% python3 -q
>>> import numpy as np
>>> np.set_printoptions(precision=3, suppress=True, linewidth=120)
>>> tidy = lambda a: np.round(a, 3) + 0
>>> F = np.load("a.npy")
>>> F
array([[ 5., -2.,  0.],
       [-2.,  9., -2.],
       [ 0., -2.,  8.]])
>>> Lm = np.linalg.cholesky(F)
>>> tidy(F / np.sqrt(np.outer(np.diag(F), np.diag(F))))
array([[ 1.   , -0.298,  0.   ],
       [-0.298,  1.   , -0.236],
       [ 0.   , -0.236,  1.   ]])
>>> tidy(np.prod(np.diag(Lm)) ** 2), tidy(np.linalg.det(F))
(np.float64(308.0), np.float64(308.0))
>>> print(tidy(Lm))
[[ 2.236  0.     0.   ]
 [-0.894  2.864  0.   ]
 [ 0.    -0.698  2.741]]
>>> B = F / np.sqrt((F ** 2).mean(axis=1, keepdims=True))
>>> tidy(F - F.mean(axis=1, keepdims=True))
array([[ 4.   , -3.   , -1.   ],
       [-3.667,  7.333, -3.667],
       [-2.   , -4.   ,  6.   ]])
>>> np.linalg.matrix_rank(F - F.mean(axis=1, keepdims=True))
np.int64(2)
>>> B = np.array([[-4, 7, -7]])
>>> M = B.T @ B
>>> M
array([[ 16, -28,  28],
       [-28,  49, -49],
       [ 28, -49,  49]])
>>> rng = np.random.default_rng(5243)
>>> z = rng.permutation(3)
>>> print(z)
[0 1 2]
>>> B = M[z][:, z]
>>> np.allclose(B, M)
True
>>> cov = M.T @ M
>>> print(tidy(np.linalg.eigvalsh(cov)[::-1]))
[12996.     0.     0.]
>>> tidy(np.linalg.svd(M, compute_uv=False) ** 2)
array([12996.,     0.,     0.])
>>> print(np.trace(cov), (M ** 2).sum())
12996 12996
>>> tidy(np.linalg.norm(M, 2) / np.linalg.norm(M))
np.float64(1.0)
>>> np.linalg.cond(M) > 100
np.True_
>>> U, sig, vt = np.linalg.svd(M)
>>> evecs = vt[:(sig > 1e-8).sum()]
>>> vec = M[2] + 3 * M[1] + rng.integers(2) * np.eye(3)[0]
>>> vec
array([-56.,  98., -98.])
>>> tidy(evecs.T @ evecs)
array([[ 0.14 , -0.246,  0.246],
       [-0.246,  0.43 , -0.43 ],
       [ 0.246, -0.43 ,  0.43 ]])
>>> print(np.linalg.matrix_rank(np.vstack([M, vec])))
1
>>> tidy(np.diag(evecs.T @ evecs))
array([0.14, 0.43, 0.43])
>>> vec = np.array([0, 1, 2])
>>> h1 = np.maximum(M @ vec, 0)
>>> np.flatnonzero(h1 > 1e-9)
array([0, 2])
>>> M.T @ h1
array([ 1820, -3185,  3185])
>>> np.tanh(M @ vec)
array([ 1., -1.,  1.])
>>> np.maximum(M @ vec, 0) - np.maximum(-M @ vec, 0)
array([ 28, -49,  49])
>>> M * (h1 > 1e-9)[:, None]
array([[ 16, -28,  28],
       [  0,   0,   0],
       [ 28, -49,  49]])
>>> mat = np.loadtxt("w.csv", delimiter=",")
>>> mat
array([[ 1.,  2.,  1.],
       [ 4.,  5.,  1.],
       [ 6.,  5.,  4.],
       [ 6.,  7.,  4.],
       [ 6.,  7.,  4.],
       [ 7.,  9.,  6.],
       [ 9., 12.,  8.],
       [11., 14., 11.],
       [13., 16., 13.],
       [16., 17., 13.],
       [16., 19., 16.],
       [16., 20., 18.],
       [19., 23., 20.],
       [20., 26., 22.],
       [21., 29., 22.],
       [22., 32., 23.],
       [22., 34., 23.],
       [24., 36., 26.],
       [24., 39., 26.],
       [24., 41., 28.],
       [26., 42., 28.],
       [26., 45., 31.],
       [26., 48., 32.],
       [29., 50., 34.],
       [30., 53., 37.],
       [32., 55., 40.],
       [34., 56., 42.],
       [35., 59., 45.],
       [35., 61., 46.],
       [36., 63., 49.],
       [37., 65., 52.],
       [38., 66., 55.],
       [38., 68., 57.],
       [38., 71., 59.],
       [41., 73., 61.],
       [43., 73., 64.]])
>>> # rows 3 and 4 are equal
>>> evals, evecs = np.linalg.eigh(F)
>>> vec = np.array([0, 1, 3])
>>> print(tidy(evecs * np.maximum(evals, 0) @ evecs.T))
[[ 5. -2.  0.]
 [-2.  9. -2.]
 [ 0. -2.  8.]]
>>> np.abs(F).sum(axis=1).max(), np.abs(evals).max()
(np.float64(13.0), np.float64(11.0))
>>> tidy(evecs * np.abs(evals) @ evecs.T)
array([[ 5., -2.,  0.],
       [-2.,  9., -2.],
       [ 0., -2.,  8.]])
>>> print(vec @ F @ vec / (vec @ vec), evals[0], evals[-1])
6.9 4.0 11.0
>>> vec @ F @ vec
np.float64(69.0)
>>> (np.sign(evecs[:, -1].round(6)) == np.sign(evecs[0, -1].round(6))).astype(int)
array([1, 0, 1])
>>> vec = np.array([7, 3, 2])
>>> y = mat @ vec
>>> tidy(np.linalg.solve(mat.T @ mat, mat.T @ y))
array([7., 3., 2.])
>>> tidy(np.linalg.lstsq(mat, y)[0])
array([7., 3., 2.])
>>> y = y + 0.05 * rng.normal(size=36)
>>> print(tidy(y))
[ 14.969  44.974  64.918  70.996  70.942  88.135 115.032 140.991 164.969 188.9   201.044 208.038 242.022 262.029
 277.938 295.932 302.056 328.014 336.991 347.148 363.947 379.032 390.061 420.978 443.051 468.983 489.983 512.053
 520.037 539.014 557.973 574.03  583.941 597.008 627.949 647.954]
>>> beta, *_ = np.linalg.lstsq(mat, y)
>>> beta.round()
array([7., 3., 2.])
>>> T = np.stack([mat, 4 * mat, mat[::-1]])
>>> tidy(np.linalg.norm(T, axis=(1, 2)))
array([ 365.52 , 1462.081,  365.52 ])
>>> J = np.load("x.npy")
>>> J
array([[ 2.18 , -3.742,  2.499],
       [-3.682, -0.025,  3.383],
       [ 2.3  , -1.501,  4.178],
       [-2.834,  1.533,  3.823],
       [ 2.237,  2.175, -3.907],
       [ 2.796, -4.145,  0.036],
       [-2.5  , -1.627, -4.013],
       [ 4.409, -1.134,  2.068],
       [ 1.692, -3.789, -2.79 ],
       [ 3.715, -1.423, -3.029],
       [-2.845, -4.058, -0.664],
       [-4.996, -0.169,  0.117],
       [ 4.043,  1.057, -2.745],
       [ 1.341, -3.692,  3.093],
       [ 1.843, -3.77 , -2.718],
       [ 1.048,  4.611, -1.625],
       [ 4.537, -1.7  ,  1.235],
       [-0.668, -2.093,  4.492],
       [ 0.2  ,  2.292, -4.439],
       [-4.638, -1.403,  1.234],
       [-2.061,  2.413, -3.864],
       [ 1.255,  0.352, -4.827],
       [-4.737, -1.562,  0.345],
       [-3.206, -2.483, -2.925],
       [-0.176,  3.261, -3.786],
       [-1.678,  0.479,  4.685],
       [-3.002,  3.349, -2.185]])
>>> Xc = J - J.mean(axis=0)
>>> U, sig, vt = np.linalg.svd(Xc, full_matrices=False)
>>> print(tidy(vt[0] * np.sign(vt[0, np.abs(vt[0]).argmax()])))
[-0.163 -0.418  0.894]
>>> tidy((sig ** 2).sum() ** 2 / (sig ** 4).sum())
np.float64(2.732)
>>> (np.sign(U[:, 0]) == np.sign(U[0, 0])).astype(int)
array([1, 1, 1, 1, 0, 1, 0, 1, 0, 0, 1, 1, 0, 1, 0, 0, 1, 1, 0, 1, 0, 0, 1, 0, 0, 1, 0])
